% ipython --no-banner

In [1]: import numpy as np

In [2]: np.set_printoptions(precision=2, suppress=True, linewidth=140, legacy="1.25")

In [3]: data = np.array([[1, 1, 1, 1, -1, -1, -1, -1],
   ...:     [1, -1, -1, 1, 1, -1, -1, 1],
   ...:     [1, -1, 1, -1, 1, -1, 1, -1],
   ...:     [1, -1, -1, 1, -1, 1, 1, -1],
   ...:     [1, -1, 1, -1, -1, 1, -1, 1]])

In [4]: x0 = np.array([1, 5, 5, 1, 2, 0, 2, 5])

In [5]: h = np.maximum(data @ x0, 0)

In [6]: print(np.maximum(data @ (3 * x0), 0))
[9 0 0 0 3]

In [7]: print(data * (h > 1e-9)[:, None])
[[ 1  1  1  1 -1 -1 -1 -1]
 [ 0  0  0  0  0  0  0  0]
 [ 0  0  0  0  0  0  0  0]
 [ 0  0  0  0  0  0  0  0]
 [ 1 -1  1 -1 -1  1 -1  1]]

In [8]: print(h)
[3 0 0 0 1]

In [9]: print(np.flatnonzero(h > 1e-9))
[0 4]

In [10]: print(data - data[0])
[[ 0  0  0  0  0  0  0  0]
 [ 0 -2 -2  0  2  0  0  2]
 [ 0 -2  0 -2  2  0  2  0]
 [ 0 -2 -2  0  0  2  2  0]
 [ 0 -2  0 -2  0  2  0  2]]

In [11]: print(np.abs(data).max())
1

In [12]: print(np.diff(data, axis=0))
[[ 0 -2 -2  0  2  0  0  2]
 [ 0  0  2 -2  0  0  2 -2]
 [ 0  0 -2  2 -2  2  0  0]
 [ 0  0  2 -2  0  0 -2  2]]

In [13]: print(np.linalg.svd(data, compute_uv=False))
[2.83 2.83 2.83 2.83 2.83]

In [14]: print(data.mean(axis=0))
[ 1.  -0.6  0.2  0.2 -0.2 -0.2 -0.2 -0.2]

In [15]: x0 = np.array([4, 4, 0, 9, 8, 8, 2, 4])

In [16]: print(data * x0)
[[ 4  4  0  9 -8 -8 -2 -4]
 [ 4 -4  0  9  8 -8 -2  4]
 [ 4 -4  0 -9  8 -8  2 -4]
 [ 4 -4  0  9 -8  8  2 -4]
 [ 4 -4  0 -9 -8  8 -2  4]]

In [17]: print(np.linalg.norm(data @ x0) <= np.linalg.norm(data, 2) * np.linalg.norm(x0) + 1e-9)
True

In [18]: print((data * x0).sum(axis=1))
[ -5  11 -11   7  -7]

In [19]: print(data @ x0)
[ -5  11 -11   7  -7]

In [20]: J = np.load("m.npy")

In [21]: print(J)
[[ 8.23  0.07  4.94]
 [ 8.54 -0.39  5.06]
 [ 8.11 -0.13  5.6 ]
 [ 8.13 -0.35  5.15]
 [ 8.2  -0.27  5.15]
 [ 8.28 -0.36  4.55]
 [ 4.5  -0.46  5.12]
 [ 4.85  0.41  5.3 ]
 [ 5.19  0.61  4.85]
 [ 5.12  0.09  5.16]
 [ 4.79 -0.26  4.83]
 [ 4.78  0.22  4.96]]

In [22]: O, vecs = np.linalg.qr(J[:, :2])[0], np.linalg.qr(J[:, 2:])[0]

In [23]: s = np.linalg.svd(O.T @ vecs, compute_uv=False)

In [24]: print(s)
[0.97]

In [25]: print(round(np.linalg.norm(O @ O.T - vecs @ vecs.T, 2), 2))
1.0

In [26]: print((s > 0.9).sum())
1

In [27]: ang = np.radians(30)

In [28]: r_ = np.eye(3)

In [29]: r_[1, 1] = r_[0, 0] = np.cos(ang)

In [30]: r_[1, 0], r_[0, 1] = -np.sin(ang), np.sin(ang)

In [31]: print(r_)
[[ 0.87  0.5   0.  ]
 [-0.5   0.87  0.  ]
 [ 0.    0.    1.  ]]

In [32]: A2 = J @ r_.T

In [33]: print(np.allclose(np.linalg.norm(J, axis=1), np.linalg.norm(A2, axis=1)))
True

In [34]: print(round(float(np.linalg.det(r_)), 2), np.round(np.trace(r_), 2))
1.0 2.73

In [35]: print(np.linalg.svd(J, compute_uv=False), np.linalg.svd(A2, compute_uv=False))
[29.08  3.62  1.01] [29.08  3.62  1.01]

In [36]: print(np.allclose(J @ J.T, A2 @ A2.T))
True

In [37]: A2 = np.c_[J[:, :1] @ np.array([[-2]]), np.array([-1, 1, 0, -2, -1, -2, 1, 0, -1, -1, -3, 3])]

In [38]: print(A2)
[[-16.46  -1.  ]
 [-17.08   1.  ]
 [-16.22   0.  ]
 [-16.26  -2.  ]
 [-16.4   -1.  ]
 [-16.56  -2.  ]
 [ -9.     1.  ]
 [ -9.7    0.  ]
 [-10.38  -1.  ]
 [-10.24  -1.  ]
 [ -9.58  -3.  ]
 [ -9.56   3.  ]]

In [39]: print(np.linalg.norm(np.linalg.qr(J)[0].T @ A2, axis=0) ** 2 / ((A2 ** 2).sum(axis=0) + 1e-12))
[1.   0.16]

In [40]: X = np.load("data.npy")

In [41]: print(X)
[[ -5   0   1  -3  -1  -2   1  -3   0  -2   2   0]
 [  0  -3   0   0   0   3   2  -3   1   0  -2   0]
 [ -5  -1  -3  -1  -1   1  -2   2  -2  -2   2   1]
 [-10  -3  -3   3  -2  -2   2   1   3  -2  -3   3]
 [-15   2   3  -2  -3   1   3   0   3  -2   3   1]
 [-15   1   3   3  -3   1  -3  -1  -3   0  -1   1]
 [ 10   2   1   1   2  -3   0  -2  -3   3   3   1]
 [-15   0   1  -2  -3   3   3   2   1  -3   0  -1]
 [ 15  -3  -1   1   3   2   2  -2  -3   1   2   1]
 [ 15   3  -3   1   3   3   0  -3  -1   2   1   1]
 [  5  -2   2   2   1  -1  -3  -1   1  -2   3   2]]

In [42]: # column 0 is much longer than the rest

In [43]: x0 = np.array([1, 2, -2, -2, 2, 2, 0, 0, 0, -1, 1, 2])

In [44]: print(X @ np.eye(12)[0])
[ -5.   0.  -5. -10. -15. -15.  10. -15.  15.  15.   5.]

In [45]: print(np.einsum("ij,j->i", X, x0))
[ -3  -2   7 -19 -10 -28  10 -12  22  38   2]

In [46]: x0 @ X
ValueError: matmul: Input operand 1 has a mismatch in its core dimension 0, with gufunc signature (n?,k),(k,m?)->(n?,m?) (size 11 is different from 12)


In [47]: print(X * x0)
[[ -5   0  -2   6  -2  -4   0   0   0   2   2   0]
 [  0  -6   0   0   0   6   0   0   0   0  -2   0]
 [ -5  -2   6   2  -2   2   0   0   0   2   2   2]
 [-10  -6   6  -6  -4  -4   0   0   0   2  -3   6]
 [-15   4  -6   4  -6   2   0   0   0   2   3   2]
 [-15   2  -6  -6  -6   2   0   0   0   0  -1   2]
 [ 10   4  -2  -2   4  -6   0   0   0  -3   3   2]
 [-15   0  -2   4  -6   6   0   0   0   3   0  -2]
 [ 15  -6   2  -2   6   4   0   0   0  -1   2   2]
 [ 15   6   6  -2   6   6   0   0   0  -2   1   2]
 [  5  -4  -4  -4   2  -2   0   0   0   2   3   4]]

In [48]: print(np.linalg.norm(X @ x0) <= np.linalg.norm(X, 2) * np.linalg.norm(x0) + 1e-9)
True

In [49]: print((X @ x0).argmax())
9
